>>> import numpy as np
>>> from numpy import linalg as LA
>>> np.set_printoptions(precision=1, suppress=True, linewidth=120, floatmode="fixed")
>>> q, _ = LA.qr(np.array([[-0.1, 1.6, 1.6, 0.9, -0.8, 0.9],
...     [0.9, -1.5, 0.0, -0.2, -1.3, 1.1],
...     [2.0, -0.3, 1.1, 1.7, -0.5, 0.3],
...     [1.2, 0.6, 0.2, 1.0, 0.2, 1.0],
...     [0.9, -1.5, 0.0, -1.9, -0.5, -0.6],
...     [1.6, 1.8, -2.3, -0.1, 1.3, 0.0],
...     [0.3, 0.2, -1.8, -0.8, 1.0, -0.1]]))
>>> mat = q @ q.T
>>> mat.round(1) + 0
array([[ 0.9,  0.0, -0.1,  0.1,  0.0,  0.1, -0.3],
       [ 0.0,  1.0,  0.0,  0.0,  0.0,  0.0,  0.0],
       [-0.1,  0.0,  0.9,  0.1,  0.0,  0.1, -0.3],
       [ 0.1,  0.0,  0.1,  0.9,  0.0, -0.1,  0.2],
       [ 0.0,  0.0,  0.0,  0.0,  1.0,  0.0,  0.0],
       [ 0.1,  0.0,  0.1, -0.1,  0.0,  0.9,  0.2],
       [-0.3,  0.0, -0.3,  0.2,  0.0,  0.2,  0.4]])
>>> left, sigma, Vt = LA.svd(mat)
>>> V = Vt[:(sigma > 1e-8).sum()]
>>> rng = np.random.default_rng(217596)
>>> x0 = mat[6] + 4 * mat[4] + rng.integers(2) * np.eye(7)[1]
>>> print(x0)
[-0.2  1.0 -0.2  0.2  4.0  0.2  0.5]
>>> round(float(LA.norm(x0 - V.T @ V @ x0)), 1)
0.0
>>> np.allclose(V.T @ V @ x0, x0)
False
>>> np.round(V.T @ V, 1) + 0
array([[ 0.9,  0.0, -0.1,  0.1,  0.0,  0.1, -0.3],
       [ 0.0,  1.0,  0.0,  0.0,  0.0,  0.0,  0.0],
       [-0.1,  0.0,  0.9,  0.1,  0.0,  0.1, -0.3],
       [ 0.1,  0.0,  0.1,  0.9,  0.0, -0.1,  0.2],
       [ 0.0,  0.0,  0.0,  0.0,  1.0,  0.0,  0.0],
       [ 0.1,  0.0,  0.1, -0.1,  0.0,  0.9,  0.2],
       [-0.3,  0.0, -0.3,  0.2,  0.0,  0.2,  0.4]])
>>> LA.matrix_rank(np.vstack([mat, x0]))
np.int64(7)
>>> rk = LA.matrix_rank(mat)
>>> rk
np.int64(6)
>>> N = LA.svd(mat)[2][rk:].T
>>> np.round(N[:, 0] / N[np.abs(N[:, 0]).round(6).argmax(), 0], 1) + 0
array([ 0.4,  0.0,  0.4, -0.4, -0.1, -0.3,  1.0])
>>> N.shape
(7, 1)
>>> LA.matrix_rank(mat.T @ mat), LA.matrix_rank(mat @ mat.T)
(np.int64(6), np.int64(6))
>>> [int(LA.matrix_rank(np.delete(mat, i, axis=0))) for i in range(7)]
[6, 6, 6, 6, 6, 6, 6]
>>> t3 = np.stack([mat, 2 * mat, mat[::-1]])
>>> np.round(LA.det(t3), 1) + 0
array([0.0, 0.0, 0.0])
>>> (t3 @ mat.T).shape
(3, 7, 7)
>>> np.einsum("bij,cij->bc", t3, t3)
array([[ 6.0, 12.0,  0.4],
       [12.0, 24.0,  0.8],
       [ 0.4,  0.8,  6.0]])
>>> LA.matrix_rank(t3)
array([6, 6, 6])
>>> LA.matrix_rank(t3.reshape(3, -1))
np.int64(2)
>>> t3.shape
(3, 7, 7)
>>> LA.norm(t3, axis=(1, 2))
array([2.4, 4.9, 2.4])
>>> A2 = np.array([[0, 1, 3], [2, 3, 1], [3, 0, 1]])
>>> C = np.array([[2, 3, 3], [1, 3, 2], [2, 1, 3]])
>>> data = np.block([[A2, np.array([[-3, 3, 3], [1, 2, 2], [0, -1, 1]])], [np.zeros((3, 3)), C]])
>>> data
array([[ 0.0,  1.0,  3.0, -3.0,  3.0,  3.0],
       [ 2.0,  3.0,  1.0,  1.0,  2.0,  2.0],
       [ 3.0,  0.0,  1.0,  0.0, -1.0,  1.0],
       [ 0.0,  0.0,  0.0,  2.0,  3.0,  3.0],
       [ 0.0,  0.0,  0.0,  1.0,  3.0,  2.0],
       [ 0.0,  0.0,  0.0,  2.0,  1.0,  3.0]])
>>> x0 = np.array([-3, 2, -3, -2, 0, 3])
>>> data @ x0
array([ 8.0,  1.0, -9.0,  5.0,  4.0,  5.0])
>>> data @ np.eye(6)[0]
array([0.0, 2.0, 3.0, 0.0, 0.0, 0.0])
>>> np.sign((data @ x0).round(6))
array([ 1.0,  1.0, -1.0,  1.0,  1.0,  1.0])
>>> print((data @ x0).argmax())
0
>>> data @ (2 * x0)
array([ 16.0,   2.0, -18.0,  10.0,   8.0,  10.0])
>>> data * x0
array([[-0.0,  2.0, -9.0,  6.0,  0.0,  9.0],
       [-6.0,  6.0, -3.0, -2.0,  0.0,  6.0],
       [-9.0,  0.0, -3.0, -0.0, -0.0,  3.0],
       [-0.0,  0.0, -0.0, -4.0,  0.0,  9.0],
       [-0.0,  0.0, -0.0, -2.0,  0.0,  6.0],
       [-0.0,  0.0, -0.0, -4.0,  0.0,  9.0]])
>>> x0 = np.array([3, 2, 1, -1, -1, -1])
>>> y = data @ x0
>>> y
array([ 2.0,  8.0, 10.0, -8.0, -6.0, -6.0])
>>> np.round(LA.solve(data, data[:, 0]), 1) + 0
array([1.0, 0.0, 0.0, 0.0, 0.0, 0.0])
>>> print(LA.solve(data, 2 * y))
[ 6.0  4.0  2.0 -2.0 -2.0 -2.0]
>>> LA.solve(data, y)
array([ 3.0,  2.0,  1.0, -1.0, -1.0, -1.0])
>>> q, r_ = LA.qr(data)
>>> np.abs(np.diag(r_))
array([3.6, 2.7, 2.7, 3.0, 2.4, 0.3])
>>> np.round(q.T @ q, 1) + 0
array([[1.0, 0.0, 0.0, 0.0, 0.0, 0.0],
       [0.0, 1.0, 0.0, 0.0, 0.0, 0.0],
       [0.0, 0.0, 1.0, 0.0, 0.0, 0.0],
       [0.0, 0.0, 0.0, 1.0, 0.0, 0.0],
       [0.0, 0.0, 0.0, 0.0, 1.0, 0.0],
       [0.0, 0.0, 0.0, 0.0, 0.0, 1.0]])
>>> np.allclose(r_.T @ r_, data.T @ data)
True
>>> round(float(abs(r_[0, 0])), 1), np.round(LA.norm(data[:, 0]), 1)
(3.6, np.float64(3.6))
>>> q
array([[ 0.0, -0.4, -0.9,  0.0,  0.0,  0.0],
       [-0.6, -0.8,  0.3,  0.0,  0.0,  0.0],
       [-0.8,  0.5, -0.2,  0.0,  0.0,  0.0],
       [-0.0, -0.0, -0.0, -0.7, -0.2, -0.7],
       [-0.0, -0.0, -0.0, -0.3, -0.8,  0.6],
       [-0.0, -0.0, -0.0, -0.7,  0.6,  0.4]])
>>> u = np.array([-4, 5, -2, 3, -1, -3])
>>> A2 = q + np.outer(u, np.eye(6)[4])
>>> LA.matrix_rank(LA.inv(A2) - LA.inv(q), tol=1e-8)
np.int64(1)
>>> feats = np.load("a.npy")
>>> feats
array([[ -8.0, -12.0,  -0.1,   5.9,  -8.0,   2.1],
       [ -8.2, -12.1,   0.0,   6.2,  -8.0,   2.1],
       [ -9.0, -15.1,   2.9,   6.9, -10.1,   2.9],
       [ -6.2, -11.9,   5.8,   4.8,  -8.1,   3.1],
       [ -7.1,  -9.1,  -2.8,   4.9,  -6.0,   0.8],
       [  0.0,   0.0,   0.0,   0.0,   0.1,  -0.2],
       [-12.1, -17.9,   0.2,   9.0, -11.9,   2.9],
       [ -6.0, -12.1,   6.0,   5.0,  -7.8,   3.0],
       [ -5.9,  -5.9,  -6.1,   4.0,  -4.0,   0.2],
       [ -1.9,  -5.8,   6.0,   2.0,  -4.0,   1.8]])
>>> q, V = LA.qr(feats[:, :3])[0], LA.qr(feats[:, 3:])[0]
>>> sigma = LA.svd(q.T @ V, compute_uv=False)
>>> sigma
array([1.0, 1.0, 0.1])
>>> np.degrees(np.arccos(sigma.clip(0, 1)))
array([ 0.6,  9.8, 85.6])
>>> A2 = np.c_[feats[:, :2] @ np.array([[8, 5], [6, 1]]), np.array([2, 2, 2, 1, 1, 3, 0, 1, 3, 0])]
>>> print(A2)
[[-136.0  -52.0    2.0]
 [-138.2  -53.1    2.0]
 [-162.6  -60.1    2.0]
 [-121.0  -42.9    1.0]
 [-111.4  -44.6    1.0]
 [   0.0    0.0    3.0]
 [-204.2  -78.4    0.0]
 [-120.6  -42.1    1.0]
 [ -82.6  -35.4    3.0]
 [ -50.0  -15.3    0.0]]
>>> LA.matrix_rank(np.c_[feats, A2])
np.int64(7)
>>> Xs = (A2 - A2.mean(axis=0)) / A2.std(axis=0)
>>> np.argwhere(np.abs(Xs) > 2)
array([[5, 0],
       [5, 1]])
>>> coef = LA.lstsq(np.delete(Xs, 0, axis=1), Xs[:, 0])[0]
>>> np.round(1 - np.var(Xs[:, 0] - np.delete(Xs, 0, axis=1) @ coef), 1)
np.float64(1.0)
>>> [round(float(x), 1) for x in LA.svd(feats, compute_uv=False)[:3]]
[52.0, 12.7, 0.5]
>>> round(float(LA.norm(feats, 2) / LA.norm(feats)), 1)
1.0
>>> np.abs(LA.svd(feats)[2][-1])
array([0.6, 0.2, 0.1, 0.5, 0.5, 0.2])
>>> w1 = np.array([[-2, 4], [3, -3], [1, 1], [3, -4], [4, -5], [-1, 1]])
>>> coef = np.array([0, 1])
>>> H = np.maximum(feats @ w1 + coef, 0)
>>> H
array([[ 0.0, 23.4],
       [ 0.0, 21.8],
       [ 0.0, 39.0],
       [ 0.0, 42.1],
       [ 0.0,  8.3],
       [ 0.6,  0.3],
       [ 0.0, 32.9],
       [ 0.0, 41.3],
       [ 0.0,  0.0],
       [ 0.0, 30.6]])
>>> (H > 0).mean(axis=0)
array([0.1, 0.9])
>>> C = np.array([[-2, 2], [1, 0]])
>>> (H @ C).round(6).argmax(axis=1)
array([0, 0, 0, 0, 0, 1, 0, 0, 0, 0])
>>> w1 @ C
array([[  8,  -4],
       [ -9,   6],
       [ -1,   2],
       [-10,   6],
       [-13,   8],
       [  3,  -2]])
>>> m1 = np.load("out14.npy")
>>> m1
array([[-0.1, -0.6, -1.9, -1.2, -0.9,  1.0],
       [ 1.6, -0.1, -0.5,  0.4,  1.7, -3.0],
       [-1.4,  0.4,  1.0,  0.3, -0.6,  1.4],
       [ 3.1, -1.1, -2.5, -1.1,  0.8, -2.3],
       [ 0.1, -0.1, -0.4, -0.1,  0.2, -0.4],
       [-1.0, -0.9, -1.6, -2.0, -3.1,  4.4],
       [-1.9,  0.7,  1.1,  0.7, -0.1,  0.8],
       [ 3.7, -0.9, -0.5, -0.1,  1.0, -2.6],
       [ 1.9, -0.8,  0.9, -0.6, -1.7,  1.8]])
>>> w1 = np.array([[1, 5, 2, 5, 0],
...     [3, 1, 4, 0, 4],
...     [5, 0, 0, 0, 2],
...     [1, 2, 4, 1, 0],
...     [1, 0, 2, 1, 0],
...     [0, 2, 5, 2, 4]])
>>> coef = np.array([-4, 7, 2, 0, -2])
>>> H = np.maximum(m1 @ w1 + coef, 0)
>>> print((H > 0).astype(int))
[[0 1 0 0 0]
 [0 1 0 1 0]
 [1 1 1 0 1]
 [0 1 0 1 0]
 [0 1 1 0 0]
 [0 1 1 0 1]
 [1 1 1 0 1]
 [0 1 0 1 0]
 [0 1 1 1 1]]
>>> (H > 0).mean(axis=0)
array([0.2, 1.0, 0.6, 0.4, 0.4])
>>> LA.matrix_rank(H)
np.int64(5)
>>> C = np.array([[0, -1], [-3, 2], [-1, 0], [1, 2], [1, -2]])
>>> w1 @ C
array([[-12,  19],
       [ -3,  -9],
       [  2,  -9],
       [ -9,   5],
       [ -1,   1],
       [ -5,   0]])
>>> (H @ C).round(6).argmax(axis=1)
array([1, 1, 1, 1, 1, 1, 0, 1, 1])
>>> E = np.load("x.npy")
>>> E
array([[-0.7, -0.4,  0.1],
       [-0.3, -0.1,  0.1],
       [-1.0, -0.5,  0.0],
       [ 0.5,  0.3,  0.0],
       [ 1.8,  0.8,  0.2],
       [-0.7, -0.3,  0.0],
       [ 0.4,  0.0,  0.1],
       [ 2.1,  1.1,  0.0],
       [-0.3, -0.2,  0.0],
       [ 0.8,  0.3,  0.0],
       [-0.2,  0.0, -0.1],
       [-1.9, -1.0,  0.2],
       [ 0.8,  0.5,  0.0],
       [-2.5, -1.2, -0.1],
       [-2.9, -1.4, -0.2],
       [-1.9, -1.3, -0.2],
       [-2.5, -1.4,  0.2],
       [-3.3, -1.6,  0.1],
       [-2.8, -1.3,  0.1],
       [ 1.0,  0.6,  0.1],
       [ 2.6,  1.2,  0.0],
       [-0.7, -0.5,  0.0],
       [-1.3, -0.5,  0.0],
       [ 3.6,  1.9,  0.0]])
>>> x0 = np.array([1, -2, 2])
>>> y = E @ x0
>>> print(LA.solve(E.T @ E, E.T @ y))
[ 1.0 -2.0  2.0]
>>> np.round(LA.pinv(E) @ E, 1) + 0
array([[1.0, 0.0, 0.0],
       [0.0, 1.0, 0.0],
       [0.0, 0.0, 1.0]])
>>> y = y + 0.3 * rng.normal(size=24)
>>> print(y.round(1) + 0)
[-0.1  0.2 -0.3 -0.3  0.4  0.0  0.9  0.7 -0.1  0.1 -0.3  0.5 -0.6 -0.3  0.0 -0.2  1.1 -0.3  0.3  0.0  0.4  0.3  0.0
 -0.6]
>>> coef, *_ = LA.lstsq(E, y)
>>> print(coef.round())
[ 1.0 -2.0  2.0]
>>> np.round(LA.norm(y - E @ coef), 1)
np.float64(1.5)
>>> np.round(E.T @ (y - E @ coef), 1) + 0
array([0.0, 0.0, 0.0])
